$ python -q
>>> import numpy as np
>>> import numpy.linalg as la
>>> np.set_printoptions(suppress=True, linewidth=200)
>>> feats = np.load("data.npy")
>>> feats
array([[3, 0, 1, 3],
       [3, 3, 3, 0],
       [1, 0, 3, 2],
       [3, 0, 1, 3]])
>>> np.round(la.det(feats), 1)
np.float64(0.0)
>>> np.trace(feats)
np.int64(12)
>>> hat = np.triu(np.array([[-6, 5, 1, -4], [-3, 0, -1, -6], [8, 6, -5, 1], [-4, 1, 6, 9]]), 1) + np.eye(4)
>>> Y = hat @ feats @ la.inv(hat)
>>> Y
array([[  7., -20., -12., -87.],
       [-16.,  83.,  93., 321.],
       [  4., -20., -20., -79.],
       [  3., -15., -17., -58.]])
>>> np.trace(Y), np.trace(feats)
(np.float64(12.0), np.int64(12))
>>> la.matrix_rank(Y)
np.int64(3)
>>> np.abs(np.diag(la.qr(feats)[1])) > 1e-9
array([ True,  True,  True, False])
>>> np.unique(feats.round(6), axis=0).shape
(3, 4)
>>> np.allclose(feats[:-1].T @ la.lstsq(feats[:-1].T, feats[-1])[0], feats[-1])
True
>>> M = np.loadtxt("x.csv", delimiter=",")
>>> M
array([[ 0., -3.,  1.,  3.],
       [ 0.,  0.,  1.,  5.],
       [ 0.,  0.,  0.,  3.],
       [ 0.,  0.,  0.,  0.]])
>>> x0 = np.array([-4, 2, -2, -4])
>>> h = np.maximum(M @ x0, 0)
>>> np.round(np.tanh(M @ x0), 1)
array([-1., -1., -1.,  0.])
>>> np.flatnonzero(h > 1e-9)
array([], dtype=int64)
>>> M * (h > 1e-9)[:, None]
array([[ 0., -0.,  0.,  0.],
       [ 0.,  0.,  0.,  0.],
       [ 0.,  0.,  0.,  0.],
       [ 0.,  0.,  0.,  0.]])
>>> U, s, Vt = la.svd(M)
>>> vecs = Vt[:(s > 1e-8).sum()]
>>> rng = np.random.default_rng(74970)
>>> x0 = M[1] + -3 * M[0] + rng.integers(2) * np.eye(4)[3]
>>> x0
array([ 0.,  9., -2., -4.])
>>> np.round(vecs.T @ vecs, 1) + 0
array([[0., 0., 0., 0.],
       [0., 1., 0., 0.],
       [0., 0., 1., 0.],
       [0., 0., 0., 1.]])
>>> round(la.norm(x0 - vecs.T @ vecs @ x0), 1)
np.float64(0.0)
>>> np.allclose(vecs.T @ vecs @ x0, x0)
True
>>> J = np.array([[2, 3, -3, 0], [2, -1, 3, -3], [-2, -3, 1, -1], [-1, -3, 0, -2]])
>>> J[:, 0] = -3 * J[:, 2]
>>> J
array([[ 9,  3, -3,  0],
       [-9, -1,  3, -3],
       [-3, -3,  1, -1],
       [ 0, -3,  0, -2]])
>>> U, s, Vt = la.svd(J)
>>> vecs = Vt[:(s > 1e-8).sum()]
>>> x0 = J[0] + 5 * J[3] + rng.integers(2) * np.eye(4)[2]
>>> x0
array([  9., -12.,  -3., -10.])
>>> np.allclose(vecs.T @ vecs @ x0, x0)
True
>>> np.round(vecs.T @ vecs, 1) + 0
array([[ 0.9,  0. , -0.3,  0. ],
       [ 0. ,  1. ,  0. ,  0. ],
       [-0.3,  0. ,  0.1,  0. ],
       [ 0. ,  0. ,  0. ,  1. ]])
>>> la.matrix_rank(np.vstack([J, x0]))
np.int64(3)
>>> np.round(la.norm(x0 - vecs.T @ vecs @ x0), 1)
np.float64(0.0)
>>> np.round(np.diag(vecs.T @ vecs), 1)
array([0.9, 1. , 0.1, 1. ])
>>> Y = J + rng.integers(-2, 3, (4, 3)) @ rng.integers(-2, 3, (3, 4))
>>> Y
array([[ 16,   2,  -1,   0],
       [-10,  -6,   1,  -6],
       [ -2,  -2,   1,  -3],
       [  3,   0,   2,   0]])
>>> Y - J
array([[ 7, -1,  2,  0],
       [-1, -5, -2, -3],
       [ 1,  1,  0, -2],
       [ 3,  3,  2,  2]])
>>> U, s, Vt = la.svd(J)
>>> s.round(1) + 0
array([14.4,  4.1,  2.6,  0. ])
>>> np.argmax(s[:-1] / (s[1:] + 1e-6)) + 1
np.int64(3)
>>> Y = U[:, :3] @ np.diag(s[:3]) @ Vt[:3]
>>> la.matrix_rank(J, rtol=0.05)
np.int64(3)
>>> round(np.abs(J - Y).max(), 1)
np.float64(0.0)
>>> Y.round(1) + 0
array([[ 9.,  3., -3.,  0.],
       [-9., -1.,  3., -3.],
       [-3., -3.,  1., -1.],
       [ 0., -3.,  0., -2.]])
>>> round(float(la.norm(J - Y, 2)), 1), np.round(s[3], 1)
(0.0, np.float64(0.0))
>>> W0 = np.loadtxt("test12.csv", delimiter=",")
>>> W0
array([[-0.4, -0.5,  5.8],
       [-0.5,  0.3,  5.6],
       [ 0.2,  0.7,  6. ],
       [ 0. , -0.4,  6. ],
       [-0.3, -0.1,  6.2],
       [-0.5, -0.3,  6.3],
       [-0.4,  0.1,  6.6],
       [ 0.1, -0.3,  6.3],
       [ 0.3,  0.3,  6.2],
       [ 0. ,  5.2,  4.9],
       [ 0.1,  5.1,  4.8],
       [-0.4,  4.9,  5.1],
       [-0.1,  4.6,  5.1],
       [ 0.2,  5. ,  5.1],
       [-0.2,  5.8,  5.2],
       [-0.4,  5.1,  5. ],
       [-0.2,  5.6,  5.1],
       [-0.6,  5.2,  4.8]])
>>> gram = np.cov(W0, rowvar=False)
>>> np.round(np.median(W0, axis=0), 1)
array([-0.2,  2.6,  5.4])
>>> np.round(W0.std(axis=0), 1)
array([0.3, 2.6, 0.6])
>>> np.round(np.corrcoef(W0.T), 1) + 0
array([[ 1. ,  0. ,  0.1],
       [ 0. ,  1. , -0.9],
       [ 0.1, -0.9,  1. ]])
>>> np.argsort(-W0.std(axis=0).round(6), kind="stable")
array([1, 2, 0])
>>> np.round(np.corrcoef(W0[:, 1], W0[:, 0])[0, 1], 1)
np.float64(0.0)
>>> np.round(la.eigvalsh(gram)[::-1], 1)
array([7.6, 0.1, 0.1])
>>> gram.shape
(3, 3)
